$ python3 -q
>>> import numpy as np
>>> np.set_printoptions(suppress=True, linewidth=200)
>>> arr = np.load("out13.npy")
>>> arr
array([[ 0.531,  0.047,  0.575,  0.589,  0.224,  1.741, -0.182, -0.303],
       [ 0.11 ,  0.94 , -0.055,  0.278, -0.295, -1.47 , -0.102,  0.234],
       [ 0.177, -0.225, -1.103, -0.03 ,  0.983, -0.867,  0.253,  0.274],
       [ 0.074,  0.745,  0.029,  0.871, -0.232,  0.051, -1.04 , -0.289],
       [ 0.547, -1.67 , -0.432,  0.922, -0.211,  1.471, -0.117,  0.034],
       [-0.617, -0.84 ,  1.39 , -0.567, -0.005,  0.683,  0.221, -0.161],
       [-0.64 ,  1.349,  0.658, -0.504, -0.47 ,  0.402, -0.128, -0.577],
       [-0.019, -2.608,  0.226,  0.459,  2.447,  1.013,  0.901,  0.891],
       [ 0.599, -1.262, -0.602,  0.159,  0.08 , -0.144,  0.006,  0.666],
       [ 0.946,  0.247, -0.809,  0.027,  0.641, -0.911,  0.246, -0.36 ],
       [-0.132,  0.133,  0.057, -0.136, -0.419, -0.135, -0.177,  0.081]])
>>> Q, V = np.linalg.qr(arr[:, :6])[0], np.linalg.qr(arr[:, 6:])[0]
>>> sig = np.linalg.svd(Q.T @ V, compute_uv=False)
>>> print((sig > 0.9).sum())
1
>>> sig.round(3)
array([0.934, 0.824])
>>> print(round(np.linalg.norm(Q @ Q.T - V @ V.T, 2), 3))
1.0
>>> def softmax(z):
...     e = np.exp(z - z.max(axis=-1, keepdims=True))
...     return e / e.sum(axis=-1, keepdims=True)
... 
>>> np.round(softmax(arr[9] + -1), 3)
array([0.268, 0.133, 0.046, 0.107, 0.198, 0.042, 0.133, 0.073])
>>> S = arr @ arr.T / np.sqrt(8)
>>> np.round(softmax(S)[9] @ arr, 3)
array([ 0.309, -0.151, -0.334,  0.17 ,  0.383, -0.286,  0.046,  0.061])
>>> np.round(np.linalg.norm(arr, "nuc"), 3)
np.float64(15.705)
>>> np.round(np.linalg.norm(arr, 2), 3)
np.float64(5.0)
>>> print(round(float(np.linalg.norm(arr, 1)), 3), round(float(np.linalg.norm(arr, np.inf)), 3))
10.066 8.564
>>> Q, r_ = np.linalg.qr(arr)
>>> np.allclose(r_.T @ r_, arr.T @ arr)
True
>>> np.round(Q.T @ Q, 3) + 0
array([[1., 0., 0., 0., 0., 0., 0., 0.],
       [0., 1., 0., 0., 0., 0., 0., 0.],
       [0., 0., 1., 0., 0., 0., 0., 0.],
       [0., 0., 0., 1., 0., 0., 0., 0.],
       [0., 0., 0., 0., 1., 0., 0., 0.],
       [0., 0., 0., 0., 0., 1., 0., 0.],
       [0., 0., 0., 0., 0., 0., 1., 0.],
       [0., 0., 0., 0., 0., 0., 0., 1.]])
>>> np.round(Q @ r_, 3)
array([[ 0.531,  0.047,  0.575,  0.589,  0.224,  1.741, -0.182, -0.303],
       [ 0.11 ,  0.94 , -0.055,  0.278, -0.295, -1.47 , -0.102,  0.234],
       [ 0.177, -0.225, -1.103, -0.03 ,  0.983, -0.867,  0.253,  0.274],
       [ 0.074,  0.745,  0.029,  0.871, -0.232,  0.051, -1.04 , -0.289],
       [ 0.547, -1.67 , -0.432,  0.922, -0.211,  1.471, -0.117,  0.034],
       [-0.617, -0.84 ,  1.39 , -0.567, -0.005,  0.683,  0.221, -0.161],
       [-0.64 ,  1.349,  0.658, -0.504, -0.47 ,  0.402, -0.128, -0.577],
       [-0.019, -2.608,  0.226,  0.459,  2.447,  1.013,  0.901,  0.891],
       [ 0.599, -1.262, -0.602,  0.159,  0.08 , -0.144,  0.006,  0.666],
       [ 0.946,  0.247, -0.809,  0.027,  0.641, -0.911,  0.246, -0.36 ],
       [-0.132,  0.133,  0.057, -0.136, -0.419, -0.135, -0.177,  0.081]])
>>> Q.shape, r_.shape
((11, 8), (8, 8))
>>> np.round(np.trace(Q @ Q.T), 3)
np.float64(8.0)
>>> A = np.load("dump.npy")
>>> A
array([[ 0,  1, -2, -4,  3,  0,  5, -3, -6,  1],
       [-1,  0,  6,  1,  2,  0,  1, -2, -1,  3],
       [ 2, -6,  0,  0,  5,  1,  4, -5, -2, -4],
       [ 4, -1,  0,  0, -2,  4,  1, -2,  1,  4],
       [-3, -2, -5,  2,  0,  6,  2, -3, -1, -1],
       [ 0,  0, -1, -4, -6,  0, -1, -4, -6, -4],
       [-5, -1, -4, -1, -2,  1,  0, -5, -2,  3],
       [ 3,  2,  5,  2,  3,  4,  5,  0, -1, -1],
       [ 6,  1,  2, -1,  1,  6,  2,  1,  0, -1],
       [-1, -3,  4, -4,  1,  4, -3,  1,  1,  0]])
>>> # skew-symmetric
>>> x0 = np.array([3, -2, 3, -3, 1, 3, -2, -1, 3, 2])
>>> h = np.maximum(A @ x0, 0)
>>> A * (h > 1e-9)[:, None]
array([[ 0,  0,  0,  0,  0,  0,  0,  0,  0,  0],
       [-1,  0,  6,  1,  2,  0,  1, -2, -1,  3],
       [ 2, -6,  0,  0,  5,  1,  4, -5, -2, -4],
       [ 4, -1,  0,  0, -2,  4,  1, -2,  1,  4],
       [ 0,  0,  0,  0,  0,  0,  0,  0,  0,  0],
       [ 0,  0,  0,  0,  0,  0,  0,  0,  0,  0],
       [ 0,  0,  0,  0,  0,  0,  0,  0,  0,  0],
       [ 3,  2,  5,  2,  3,  4,  5,  0, -1, -1],
       [ 6,  1,  2, -1,  1,  6,  2,  1,  0, -1],
       [-1, -3,  4, -4,  1,  4, -3,  1,  1,  0]])
>>> np.round(np.tanh(A @ x0), 3)
array([-1.,  1.,  1.,  1., -1., -1., -1.,  1.,  1.,  1.])
>>> np.maximum(A @ x0, 0) - np.maximum(-A @ x0, 0)
array([-16,  17,   9,  35, -14, -17, -16,  14,  37,  48])
>>> f, r1 = A[3], A[0]
>>> f @ f
np.int64(59)
>>> pr = (f @ r1) / (f @ f) * f
>>> np.round(r1 - pr, 3)
array([-0.136,  1.034, -2.   , -4.   ,  3.068, -0.136,  4.966, -2.932, -6.034,  0.864])
>>> np.round((r1 - pr) @ f, 3)
np.float64(0.0)
>>> print(np.linalg.matrix_rank(np.outer(f, r1)))
1
>>> f = np.array([-4, -3, -2, 3, -3, -1, 4, 5, 0, 1])
>>> A2 = A + np.outer(f, np.eye(10)[7])
>>> np.linalg.matrix_rank(np.linalg.inv(A2) - np.linalg.inv(A), tol=1e-8)
np.int64(1)
>>> A2
array([[ 0.,  1., -2., -4.,  3.,  0.,  5., -7., -6.,  1.],
       [-1.,  0.,  6.,  1.,  2.,  0.,  1., -5., -1.,  3.],
       [ 2., -6.,  0.,  0.,  5.,  1.,  4., -7., -2., -4.],
       [ 4., -1.,  0.,  0., -2.,  4.,  1.,  1.,  1.,  4.],
       [-3., -2., -5.,  2.,  0.,  6.,  2., -6., -1., -1.],
       [ 0.,  0., -1., -4., -6.,  0., -1., -5., -6., -4.],
       [-5., -1., -4., -1., -2.,  1.,  0., -1., -2.,  3.],
       [ 3.,  2.,  5.,  2.,  3.,  4.,  5.,  5., -1., -1.],
       [ 6.,  1.,  2., -1.,  1.,  6.,  2.,  1.,  0., -1.],
       [-1., -3.,  4., -4.,  1.,  4., -3.,  2.,  1.,  0.]])
>>> rng = np.random.default_rng(892)
>>> lab = rng.permutation(10)
>>> print(lab)
[0 4 9 3 7 5 8 2 1 6]
>>> A2 = A[lab][:, lab]
>>> print(np.round(np.sort(np.abs(np.linalg.eigvals(A2))), 3))
[ 0.771  0.771  5.799  5.799  8.652  8.652 10.051 10.051 15.392 15.392]
>>> np.allclose(A2, A)
False
>>> np.trace(A2)
np.int64(0)
>>> x0 = np.array([-3, -1, -2, -3, -1, -1, 0, -3, -3, 3])
>>> x0 @ A @ x0
np.int64(0)
>>> print(np.round(np.linalg.eigvals(A).real, 3) + 0)
[0. 0. 0. 0. 0. 0. 0. 0. 0. 0.]
>>> np.round(np.linalg.svd(A, compute_uv=False), 3)
array([15.392, 15.392, 10.051, 10.051,  8.652,  8.652,  5.799,  5.799,  0.771,  0.771])
>>> Q = np.linalg.solve(np.eye(10) - A, np.eye(10) + A)
>>> np.round(Q @ Q.T, 3) + 0
array([[1., 0., 0., 0., 0., 0., 0., 0., 0., 0.],
       [0., 1., 0., 0., 0., 0., 0., 0., 0., 0.],
       [0., 0., 1., 0., 0., 0., 0., 0., 0., 0.],
       [0., 0., 0., 1., 0., 0., 0., 0., 0., 0.],
       [0., 0., 0., 0., 1., 0., 0., 0., 0., 0.],
       [0., 0., 0., 0., 0., 1., 0., 0., 0., 0.],
       [0., 0., 0., 0., 0., 0., 1., 0., 0., 0.],
       [0., 0., 0., 0., 0., 0., 0., 1., 0., 0.],
       [0., 0., 0., 0., 0., 0., 0., 0., 1., 0.],
       [0., 0., 0., 0., 0., 0., 0., 0., 0., 1.]])
>>> round(np.linalg.det(Q), 3)
np.float64(1.0)
>>> data = np.loadtxt("block16.csv", delimiter=",")
>>> data
array([[5., 0., 0., 4., 0., 4., 4.],
       [0., 5., 0., 0., 0., 0., 0.],
       [0., 0., 5., 0., 4., 0., 0.],
       [4., 0., 0., 5., 0., 4., 4.],
       [0., 0., 4., 0., 5., 0., 0.],
       [4., 0., 0., 4., 0., 5., 4.],
       [4., 0., 0., 4., 0., 4., 5.]])
>>> L = np.linalg.cholesky(data)
>>> data / np.sqrt(np.outer(np.diag(data), np.diag(data)))
array([[1. , 0. , 0. , 0.8, 0. , 0.8, 0.8],
       [0. , 1. , 0. , 0. , 0. , 0. , 0. ],
       [0. , 0. , 1. , 0. , 0.8, 0. , 0. ],
       [0.8, 0. , 0. , 1. , 0. , 0.8, 0.8],
       [0. , 0. , 0.8, 0. , 1. , 0. , 0. ],
       [0.8, 0. , 0. , 0.8, 0. , 1. , 0.8],
       [0.8, 0. , 0. , 0.8, 0. , 0.8, 1. ]])
>>> np.linalg.eigvalsh(data).min() > 0
np.True_
>>> L.round(3)
array([[2.236, 0.   , 0.   , 0.   , 0.   , 0.   , 0.   ],
       [0.   , 2.236, 0.   , 0.   , 0.   , 0.   , 0.   ],
       [0.   , 0.   , 2.236, 0.   , 0.   , 0.   , 0.   ],
       [1.789, 0.   , 0.   , 1.342, 0.   , 0.   , 0.   ],
       [0.   , 0.   , 1.789, 0.   , 1.342, 0.   , 0.   ],
       [1.789, 0.   , 0.   , 0.596, 0.   , 1.202, 0.   ],
       [1.789, 0.   , 0.   , 0.596, 0.   , 0.37 , 1.144]])
>>> np.round(np.prod(np.diag(L)) ** 2, 3), np.round(np.linalg.det(data), 3)
(np.float64(765.0), np.float64(765.0))
>>> print(np.round(L @ L.T, 3))
[[5. 0. 0. 4. 0. 4. 4.]
 [0. 5. 0. 0. 0. 0. 0.]
 [0. 0. 5. 0. 4. 0. 0.]
 [4. 0. 0. 5. 0. 4. 4.]
 [0. 0. 4. 0. 5. 0. 0.]
 [4. 0. 0. 4. 0. 5. 4.]
 [4. 0. 0. 4. 0. 4. 5.]]
>>> np.round(L @ L, 3)
array([[5.   , 0.   , 0.   , 0.   , 0.   , 0.   , 0.   ],
       [0.   , 5.   , 0.   , 0.   , 0.   , 0.   , 0.   ],
       [0.   , 0.   , 5.   , 0.   , 0.   , 0.   , 0.   ],
       [6.4  , 0.   , 0.   , 1.8  , 0.   , 0.   , 0.   ],
       [0.   , 0.   , 6.4  , 0.   , 1.8  , 0.   , 0.   ],
       [7.217, 0.   , 0.   , 1.517, 0.   , 1.444, 0.   ],
       [7.774, 0.   , 0.   , 1.702, 0.   , 0.867, 1.308]])
>>> np.linalg.matrix_rank(L - L[0, 0] * np.eye(7))
np.int64(4)
>>> np.round(np.sort(np.linalg.eigvals(L)), 3)
array([1.144, 1.202, 1.342, 1.342, 2.236, 2.236, 2.236])
>>> x0 = np.array([-2, -1, 0, 0, 0, -1, 1, -1])
>>> target = arr @ x0
>>> np.round(np.linalg.solve(arr.T @ arr, arr.T @ target), 3) + 0
array([-2., -1.,  0.,  0.,  0., -1.,  1., -1.])
>>> target.round(3)
array([-2.729, -0.026,  0.717, -1.695, -1.046,  1.773, -0.022,  1.643, -0.452, -0.622,  0.008])
>>> np.round(np.linalg.pinv(arr) @ arr, 3) + 0
array([[1., 0., 0., 0., 0., 0., 0., 0.],
       [0., 1., 0., 0., 0., 0., 0., 0.],
       [0., 0., 1., 0., 0., 0., 0., 0.],
       [0., 0., 0., 1., 0., 0., 0., 0.],
       [0., 0., 0., 0., 1., 0., 0., 0.],
       [0., 0., 0., 0., 0., 1., 0., 0.],
       [0., 0., 0., 0., 0., 0., 1., 0.],
       [0., 0., 0., 0., 0., 0., 0., 1.]])
>>> target = target + 0.05 * rng.normal(size=11)
>>> target.round(3)
array([-2.734,  0.012,  0.664, -1.65 , -1.092,  1.746, -0.011,  1.677, -0.465, -0.623, -0.006])
>>> c, *_ = np.linalg.lstsq(arr, target)
>>> print(np.round(arr.T @ (target - arr @ c), 3) + 0)
[0. 0. 0. 0. 0. 0. 0. 0.]
>>> c.round(3)
array([-1.999, -0.978,  0.038,  0.04 ,  0.015, -1.014,  1.001, -0.969])
>>> [round(float(np.linalg.norm(np.linalg.solve(arr.T @ arr + lam * np.eye(8), arr.T @ target))), 2) for lam in (0, 1, 10, 100)]
[2.81, 1.51, 0.63, 0.1]
